$ python3 -q
>>> import numpy as np
>>> import numpy.linalg as la
>>> np.set_printoptions(precision=3, suppress=True, linewidth=160)
>>> F = np.load("dump.npy")
>>> F
array([[ 0.046,  0.101,  0.101, -0.009,  0.064,  0.101, -0.046, -0.083],
       [ 0.101,  0.222,  0.222, -0.02 ,  0.142,  0.222, -0.101, -0.182],
       [ 0.101,  0.222,  0.222, -0.02 ,  0.142,  0.222, -0.101, -0.182],
       [-0.009, -0.02 , -0.02 ,  0.002, -0.013, -0.02 ,  0.009,  0.017],
       [ 0.064,  0.142,  0.142, -0.013,  0.09 ,  0.142, -0.064, -0.116],
       [ 0.101,  0.222,  0.222, -0.02 ,  0.142,  0.222, -0.101, -0.182],
       [-0.046, -0.101, -0.101,  0.009, -0.064, -0.101,  0.046,  0.083],
       [-0.083, -0.182, -0.182,  0.017, -0.116, -0.182,  0.083,  0.149]])
>>> x0 = np.array([2, -1, 1, 2, -1, -2, -1, 0])
>>> la.eigvalsh(2 * F - np.eye(8))
array([-1., -1., -1., -1., -1., -1., -1.,  1.])
>>> F @ x0
array([-0.147, -0.324, -0.324,  0.029, -0.206, -0.324,  0.147,  0.265])
>>> print((x0 - F @ x0) @ (F @ x0))
0.0
>>> print(np.trace(F))
1.0
>>> evals, evecs = la.eigh(F)
>>> x0 = np.array([-3, 0, -3, 4, 3, 3, 2, 5])
>>> print(np.round(np.abs(F).sum(axis=1).max(), 3), np.round(np.abs(evals).max(), 3))
1.213 1.0
>>> np.round(la.eigvalsh(F[1:, 1:]), 3) + 0
array([0.   , 0.   , 0.   , 0.   , 0.   , 0.   , 0.954])
>>> (np.sign(evecs[:, -1].round(6)) == np.sign(evecs[0, -1].round(6))).astype(int)
array([1, 1, 1, 0, 1, 1, 0, 0])
>>> np.round(x0 @ F @ x0, 3)
np.float64(5.164)
>>> la.matrix_rank(F, rtol=0.1)
np.int64(1)
>>> np.argsort(-la.norm(F, axis=0).round(6), kind="stable")[:3]
array([1, 2, 5])
>>> def softmax(z):
...     e = np.exp(z - z.max(axis=-1, keepdims=True))
...     return e / e.sum(axis=-1, keepdims=True)
... 
>>> softmax(10 * F[5])
array([0.076, 0.257, 0.257, 0.023, 0.115, 0.257, 0.01 , 0.005])
>>> att = F @ F.T / np.sqrt(8)
>>> softmax(att)[5] @ F
array([ 0.038,  0.084,  0.084, -0.008,  0.053,  0.084, -0.038, -0.068])
>>> la.norm(F, axis=0)
array([0.214, 0.472, 0.472, 0.043, 0.3  , 0.472, 0.214, 0.386])
>>> print(np.round(F[6] @ F[4], 3))
-0.064
>>> np.round(la.norm(F[6] - F[4]), 3)
np.float64(0.514)
>>> round(la.norm(F, 1), 3), round(la.norm(F, np.inf), 3)
(np.float64(1.213), np.float64(1.213))
>>> print(np.round(la.norm(F, 2), 3))
1.0
>>> J = np.load("a.npy")
>>> J
array([[-0.67 ,  0.526,  0.524],
       [ 0.412, -0.324,  0.852],
       [ 0.618,  0.786,  0.   ]])
>>> q, R = la.qr(J)
>>> np.abs(np.diag(R))
array([1., 1., 1.])
>>> q.shape, R.shape
((3, 3), (3, 3))
>>> np.round(q.T @ q, 3) + 0
array([[1., 0., 0.],
       [0., 1., 0.],
       [0., 0., 1.]])
>>> np.allclose(R.T @ R, J.T @ J)
True
>>> np.round(q @ R, 3) + 0
array([[-0.67 ,  0.526,  0.524],
       [ 0.412, -0.324,  0.852],
       [ 0.618,  0.786,  0.   ]])
>>> Uu, sv, Vt = la.svd(F)
>>> evecs = Vt[:(sv > 1e-8).sum()]
>>> rng = np.random.default_rng(4655)
>>> x0 = F[6] + -1 * F[3] + rng.integers(2) * np.eye(8)[1]
>>> x0
array([-0.037, -0.081, -0.081,  0.007, -0.051, -0.081,  0.037,  0.066])
>>> print(np.allclose(evecs.T @ evecs @ x0, x0))
True
>>> print(np.diag(evecs.T @ evecs))
[0.046 0.222 0.222 0.002 0.09  0.222 0.046 0.149]
>>> B = la.invert(J)
Traceback (most recent call last):
  File "<python-input-42>", line 1, in <module>
    B = la.invert(J)
        ^^^^^^^^^
AttributeError: module 'numpy.linalg' has no attribute 'invert'
>>> B = la.inv(J)
>>> np.round(J @ B, 3) + 0
array([[1., 0., 0.],
       [0., 1., 0.],
       [0., 0., 1.]])
>>> B.round(3) + 0
array([[-0.67 ,  0.412,  0.618],
       [ 0.526, -0.324,  0.786],
       [ 0.524,  0.852,  0.   ]])
>>> round(la.det(J) * la.det(B), 3)
np.float64(1.0)
>>> round(la.cond(J), 3)
np.float64(1.0)
>>> (np.abs(B) > 1e-9).astype(int)
array([[1, 1, 1],
       [1, 1, 1],
       [1, 1, 0]])
>>> round(la.slogdet(J)[0], 3)
np.float64(1.0)
>>> print(np.allclose(B, J.T))
True
>>> B = np.array([[1, 1, 0], [1, 0, 2]])
>>> basis = np.kron(B, J)
>>> print(basis.shape)
(6, 9)
>>> print(basis)
[[-0.67   0.526  0.524 -0.67   0.526  0.524 -0.     0.     0.   ]
 [ 0.412 -0.324  0.852  0.412 -0.324  0.852  0.    -0.     0.   ]
 [ 0.618  0.786  0.     0.618  0.786  0.     0.     0.     0.   ]
 [-0.67   0.526  0.524 -0.     0.     0.    -1.339  1.053  1.048]
 [ 0.412 -0.324  0.852  0.    -0.     0.     0.824 -0.648  1.703]
 [ 0.618  0.786  0.     0.     0.     0.     1.236  1.572  0.   ]]
>>> round(float(la.norm(basis, 2)), 3), np.round(la.norm(B, 2) * la.norm(J, 2), 3)
(2.303, np.float64(2.303))
>>> M = np.load("w.npy")
>>> M
array([[0, 1, 0, 0, 0, 0, 0],
       [1, 0, 0, 0, 0, 0, 0],
       [0, 0, 0, 0, 0, 0, 1],
       [0, 0, 0, 0, 0, 1, 0],
       [0, 0, 1, 0, 0, 0, 0],
       [0, 0, 0, 0, 1, 0, 0],
       [0, 0, 0, 1, 0, 0, 0]])
>>> # 2 blocks once reordered
>>> print(M @ np.ones(7))
[1. 1. 1. 1. 1. 1. 1.]
>>> print(la.matrix_power(M, 2))
[[1 0 0 0 0 0 0]
 [0 1 0 0 0 0 0]
 [0 0 0 1 0 0 0]
 [0 0 0 0 1 0 0]
 [0 0 0 0 0 0 1]
 [0 0 1 0 0 0 0]
 [0 0 0 0 0 1 0]]
>>> p = np.eye(7)[4]
>>> for _ in range(6):
...     p = p @ M
...     print(p.round(3))
... 
[0. 0. 1. 0. 0. 0. 0.]
[0. 0. 0. 0. 0. 0. 1.]
[0. 0. 0. 1. 0. 0. 0.]
[0. 0. 0. 0. 0. 1. 0.]
[0. 0. 0. 0. 1. 0. 0.]
[0. 0. 1. 0. 0. 0. 0.]
>>> labels = rng.permutation(7)
>>> B = M[:, labels] * rng.choice([-1, 1], 7)
>>> B
array([[ 0, -1,  0,  0,  0,  0,  0],
       [ 0,  0,  0,  0,  0,  0,  1],
       [ 0,  0,  0,  0,  1,  0,  0],
       [ 0,  0,  0,  1,  0,  0,  0],
       [ 0,  0,  0,  0,  0, -1,  0],
       [ 1,  0,  0,  0,  0,  0,  0],
       [ 0,  0, -1,  0,  0,  0,  0]])
>>> Uu, _, Vt = la.svd(M.T @ B)
>>> la.lstsq(M, B)[0]
array([[ 0.,  0.,  0.,  0.,  0.,  0.,  1.],
       [ 0., -1.,  0.,  0.,  0.,  0.,  0.],
       [ 0.,  0.,  0.,  0.,  0., -1.,  0.],
       [ 0.,  0., -1.,  0.,  0.,  0.,  0.],
       [ 1.,  0.,  0.,  0.,  0.,  0.,  0.],
       [ 0.,  0.,  0.,  1.,  0.,  0.,  0.],
       [ 0.,  0.,  0.,  0.,  1.,  0.,  0.]])
>>> print((M - M.T) / 2)
[[ 0.   0.   0.   0.   0.   0.   0. ]
 [ 0.   0.   0.   0.   0.   0.   0. ]
 [ 0.   0.   0.   0.  -0.5  0.   0.5]
 [ 0.   0.   0.   0.   0.   0.5 -0.5]
 [ 0.   0.   0.5  0.   0.  -0.5  0. ]
 [ 0.   0.   0.  -0.5  0.5  0.   0. ]
 [ 0.   0.  -0.5  0.5  0.   0.   0. ]]
>>> (M + M.T) / 2
array([[0. , 1. , 0. , 0. , 0. , 0. , 0. ],
       [1. , 0. , 0. , 0. , 0. , 0. , 0. ],
       [0. , 0. , 0. , 0. , 0.5, 0. , 0.5],
       [0. , 0. , 0. , 0. , 0. , 0.5, 0.5],
       [0. , 0. , 0.5, 0. , 0. , 0.5, 0. ],
       [0. , 0. , 0. , 0.5, 0.5, 0. , 0. ],
       [0. , 0. , 0.5, 0.5, 0. , 0. , 0. ]])
>>> M.inv()
Traceback (most recent call last):
  File "<python-input-70>", line 1, in <module>
    M.inv()
    ^^^^^
AttributeError: 'numpy.ndarray' object has no attribute 'inv'
>>> np.allclose(M, M.T)
False
>>> la.matrix_power(M, 4)
array([[1, 0, 0, 0, 0, 0, 0],
       [0, 1, 0, 0, 0, 0, 0],
       [0, 0, 0, 0, 1, 0, 0],
       [0, 0, 0, 0, 0, 0, 1],
       [0, 0, 0, 0, 0, 1, 0],
       [0, 0, 0, 1, 0, 0, 0],
       [0, 0, 1, 0, 0, 0, 0]])
>>> M @ M
array([[1, 0, 0, 0, 0, 0, 0],
       [0, 1, 0, 0, 0, 0, 0],
       [0, 0, 0, 1, 0, 0, 0],
       [0, 0, 0, 0, 1, 0, 0],
       [0, 0, 0, 0, 0, 0, 1],
       [0, 0, 1, 0, 0, 0, 0],
       [0, 0, 0, 0, 0, 1, 0]])
>>> softmax(M[2])
array([0.115, 0.115, 0.115, 0.115, 0.115, 0.115, 0.312])
>>> softmax(M).sum(axis=1)
array([1., 1., 1., 1., 1., 1., 1.])
>>> att = M @ M.T / np.sqrt(7)
>>> softmax(att)[2] @ M
array([0.134, 0.134, 0.134, 0.134, 0.134, 0.134, 0.196])
>>> mat = np.array([[2, 1, 0, 0, -2],
...     [2, 1, -2, -2, 0],
...     [2, -2, -1, 2, -2],
...     [-2, -1, -2, -1, 1],
...     [2, 0, -2, -2, 1],
...     [-2, -2, -2, -1, 1],
...     [0, 1, 2, 1, 2],
...     [-1, 0, -2, 1, -2],
...     [-1, 0, -1, -2, 1],
...     [-1, 2, 0, 2, 2]])
>>> Xc = mat - mat.mean(axis=0)
>>> Uu, sv, Vt = la.svd(Xc, full_matrices=False)
>>> round(float((sv ** 2).sum() ** 2 / (sv ** 4).sum()), 3)
3.585
>>> np.abs(Vt[-1])
array([0.274, 0.109, 0.698, 0.48 , 0.442])
>>> np.round(Xc.mean(axis=0), 3) + 0
array([0., 0., 0., 0., 0.])
>>> print((np.sign(Uu[:, 0]) == np.sign(Uu[0, 0])).astype(int))
[1 1 1 0 1 0 0 1 0 0]
>>> print(np.abs(Vt[0]).argmax())
0
>>> print(np.abs(Uu[:, 0]).argmax())
2
>>> P = mat @ la.solve(mat.T @ mat, mat.T)
>>> print(np.allclose(P @ P, P))
True
>>> print(np.trace(P))
5.0
>>> np.diag(P)
array([0.336, 0.489, 0.834, 0.307, 0.55 , 0.439, 0.357, 0.644, 0.218, 0.827])
>>> la.matrix_rank(np.eye(10) - P)
np.int64(5)
>>> m1 = np.load("out11.npy")
>>> m1
array([[ 10.223,   8.059,  -5.766,  -0.342,   2.089],
       [  6.933,   8.758,   0.089,  -5.125,  -2.259],
       [  0.36 ,  -0.222,   0.015,   0.022,   0.355],
       [  3.871,  10.106,   6.252, -10.274,  -6.114],
       [  9.771,   3.289,   2.811,   4.873, -12.704],
       [  5.659,   4.401,   2.864,   0.053,  -7.678],
       [ 12.876,   2.097,  -2.863,   9.979,  -8.971],
       [ 13.614,   6.516,  -6.114,   5.076,  -3.461],
       [  9.908,   8.208,  -6.3  ,   0.233,   1.769]])
>>> P = m1 @ la.solve(m1.T @ m1, m1.T)
>>> np.diag(P)
array([0.677, 0.366, 0.361, 0.671, 0.476, 0.489, 0.555, 0.725, 0.681])
>>> P @ m1[:, 3]
array([ -0.342,  -5.125,   0.022, -10.274,   4.873,   0.053,   9.979,   5.076,   0.233])
>>> np.allclose(P @ P, P)
True
>>> X = np.loadtxt("x.csv", delimiter=",")
>>> X
array([[2., 0., 3., 0., 0., 0., 0., 0., 0., 0., 2.],
       [2., 1., 2., 0., 0., 0., 0., 0., 0., 0., 1.],
       [3., 1., 3., 0., 0., 0., 0., 0., 0., 0., 2.],
       [0., 0., 0., 2., 2., 0., 3., 2., 1., 1., 0.],
       [0., 0., 0., 0., 0., 3., 0., 2., 2., 1., 0.],
       [0., 0., 0., 0., 2., 0., 0., 3., 0., 3., 0.],
       [0., 0., 0., 2., 0., 1., 0., 2., 0., 0., 0.],
       [0., 0., 0., 1., 0., 2., 3., 0., 0., 3., 0.],
       [0., 0., 0., 2., 1., 2., 1., 0., 0., 1., 0.],
       [0., 0., 0., 2., 0., 0., 2., 0., 0., 2., 0.],
       [3., 0., 1., 0., 0., 0., 0., 0., 0., 0., 2.]])
>>> # splits into 2 blocks
>>> [round(float(x), 3) for x in la.svd(X, compute_uv=False)[:3]]
[8.341, 7.754, 4.311]
>>> la.cond(X) > 100
np.True_
>>> np.abs(la.svd(X)[2][-1])
array([0.421, 0.488, 0.214, 0.   , 0.   , 0.   , 0.   , 0.   , 0.   , 0.   , 0.734])
>>> print(la.matrix_rank(X, rtol=0.1))
9
>>> print(np.allclose(J, J.T))
False
>>> round(np.trace(J), 3)
np.float64(-0.993)
>>> (J + J.T) / 2
array([[-0.67 ,  0.469,  0.571],
       [ 0.469, -0.324,  0.819],
       [ 0.571,  0.819,  0.   ]])
>>> Uu, sv = la.svd(X)
Traceback (most recent call last):
  File "<python-input-108>", line 1, in <module>
    Uu, sv = la.svd(X)
    ^^^^^^
ValueError: too many values to unpack (expected 2)
>>> Uu, sv, Vt = la.svd(X, full_matrices=False)
>>> Uu.shape, sv.shape, Vt.shape
((11, 11), (11,), (11, 11))
>>> np.round(Uu.T @ X @ Vt.T, 3) + 0
array([[8.341, 0.   , 0.   , 0.   , 0.   , 0.   , 0.   , 0.   , 0.   , 0.   , 0.   ],
       [0.   , 7.754, 0.   , 0.   , 0.   , 0.   , 0.   , 0.   , 0.   , 0.   , 0.   ],
       [0.   , 0.   , 4.311, 0.   , 0.   , 0.   , 0.   , 0.   , 0.   , 0.   , 0.   ],
       [0.   , 0.   , 0.   , 3.721, 0.   , 0.   , 0.   , 0.   , 0.   , 0.   , 0.   ],
       [0.   , 0.   , 0.   , 0.   , 3.026, 0.   , 0.   , 0.   , 0.   , 0.   , 0.   ],
       [0.   , 0.   , 0.   , 0.   , 0.   , 2.056, 0.   , 0.   , 0.   , 0.   , 0.   ],
       [0.   , 0.   , 0.   , 0.   , 0.   , 0.   , 1.639, 0.   , 0.   , 0.   , 0.   ],
       [0.   , 0.   , 0.   , 0.   , 0.   , 0.   , 0.   , 1.428, 0.   , 0.   , 0.   ],
       [0.   , 0.   , 0.   , 0.   , 0.   , 0.   , 0.   , 0.   , 1.087, 0.   , 0.   ],
       [0.   , 0.   , 0.   , 0.   , 0.   , 0.   , 0.   , 0.   , 0.   , 0.757, 0.   ],
       [0.   , 0.   , 0.   , 0.   , 0.   , 0.   , 0.   , 0.   , 0.   , 0.   , 0.072]])
>>> round(np.sqrt((sv ** 2).sum()), 3), np.round(la.norm(X), 3)
(np.float64(13.491), np.float64(13.491))
>>> print((sv > 1e-8).sum())
11
>>> np.allclose(Uu * sv @ Vt, X)
True
>>> np.round(Uu.T @ Uu, 3) + 0
array([[1., 0., 0., 0., 0., 0., 0., 0., 0., 0., 0.],
       [0., 1., 0., 0., 0., 0., 0., 0., 0., 0., 0.],
       [0., 0., 1., 0., 0., 0., 0., 0., 0., 0., 0.],
       [0., 0., 0., 1., 0., 0., 0., 0., 0., 0., 0.],
       [0., 0., 0., 0., 1., 0., 0., 0., 0., 0., 0.],
       [0., 0., 0., 0., 0., 1., 0., 0., 0., 0., 0.],
       [0., 0., 0., 0., 0., 0., 1., 0., 0., 0., 0.],
       [0., 0., 0., 0., 0., 0., 0., 1., 0., 0., 0.],
       [0., 0., 0., 0., 0., 0., 0., 0., 1., 0., 0.],
       [0., 0., 0., 0., 0., 0., 0., 0., 0., 1., 0.],
       [0., 0., 0., 0., 0., 0., 0., 0., 0., 0., 1.]])
>>> np.round(Vt @ Vt.T, 3) + 0
array([[1., 0., 0., 0., 0., 0., 0., 0., 0., 0., 0.],
       [0., 1., 0., 0., 0., 0., 0., 0., 0., 0., 0.],
       [0., 0., 1., 0., 0., 0., 0., 0., 0., 0., 0.],
       [0., 0., 0., 1., 0., 0., 0., 0., 0., 0., 0.],
       [0., 0., 0., 0., 1., 0., 0., 0., 0., 0., 0.],
       [0., 0., 0., 0., 0., 1., 0., 0., 0., 0., 0.],
       [0., 0., 0., 0., 0., 0., 1., 0., 0., 0., 0.],
       [0., 0., 0., 0., 0., 0., 0., 1., 0., 0., 0.],
       [0., 0., 0., 0., 0., 0., 0., 0., 1., 0., 0.],
       [0., 0., 0., 0., 0., 0., 0., 0., 0., 1., 0.],
       [0., 0., 0., 0., 0., 0., 0., 0., 0., 0., 1.]])
>>> np.cumsum(sv ** 2) / np.sum(sv ** 2)
array([0.382, 0.713, 0.815, 0.891, 0.941, 0.964, 0.979, 0.99 , 0.997, 1.   , 1.   ])
